% ipython --no-banner

In [1]: import numpy as np

In [2]: import numpy.linalg as la

In [3]: np.set_printoptions(precision=2, suppress=True, linewidth=120)

In [4]: def tidy(a):
   ...:     return np.round(a, 2) + 0
   ...: 

In [5]: A = np.load("layer6.npy")

In [6]: print(A)
[[ 3  4  5  6  7  8  9 10 11 12 13 14]
 [15 16 17 18 19 20 21 22 23 24 25 26]
 [27 28 29 30 31 32 33 34 35 36 37 38]
 [39 40 41 42 43 44 45 46 47 48 49 50]
 [51 52 53 54 55 56 57 58 59 60 61 62]
 [63 64 65 66 67 68 69 70 71 72 73 74]
 [75 76 77 78 79 80 81 82 83 84 85 86]]

In [7]: # rows and columns are dependent

In [8]: M2 = A / la.norm(A, axis=1)
---------------------------------------------------------------------------
ValueError                                Traceback (most recent call last)
Cell In[8], line 1
----> 1 M2 = A / la.norm(A, axis=1)

ValueError: operands could not be broadcast together with shapes (7,12) (7,) 

In [9]: M2 = A / la.norm(A, axis=1, keepdims=True)

In [10]: gram = M2 @ M2.T

In [11]: (np.abs(gram) > 0.9).astype(int)
Out[11]: 
array([[1, 1, 1, 1, 1, 1, 1],
       [1, 1, 1, 1, 1, 1, 1],
       [1, 1, 1, 1, 1, 1, 1],
       [1, 1, 1, 1, 1, 1, 1],
       [1, 1, 1, 1, 1, 1, 1],
       [1, 1, 1, 1, 1, 1, 1],
       [1, 1, 1, 1, 1, 1, 1]])

In [12]: tidy(la.norm(M2, axis=1))
Out[12]: array([1., 1., 1., 1., 1., 1., 1.])

In [13]: (gram - 2 * np.eye(7)).round(6).argmax(axis=1)
Out[13]: array([1, 2, 3, 4, 5, 6, 5])

In [14]: tidy(np.degrees(np.arccos(np.clip(gram[4, 6], -1, 1))))
Out[14]: np.float64(1.04)

In [15]: rk = la.matrix_rank(A)

In [16]: rk
Out[16]: np.int64(2)

In [17]: null = la.svd(A)[2][rk:].T

In [18]: null.shape
Out[18]: (12, 10)

In [19]: [int(la.matrix_rank(A[:, :j + 1])) for j in range(12)]
Out[19]: [1, 2, 2, 2, 2, 2, 2, 2, 2, 2, 2, 2]
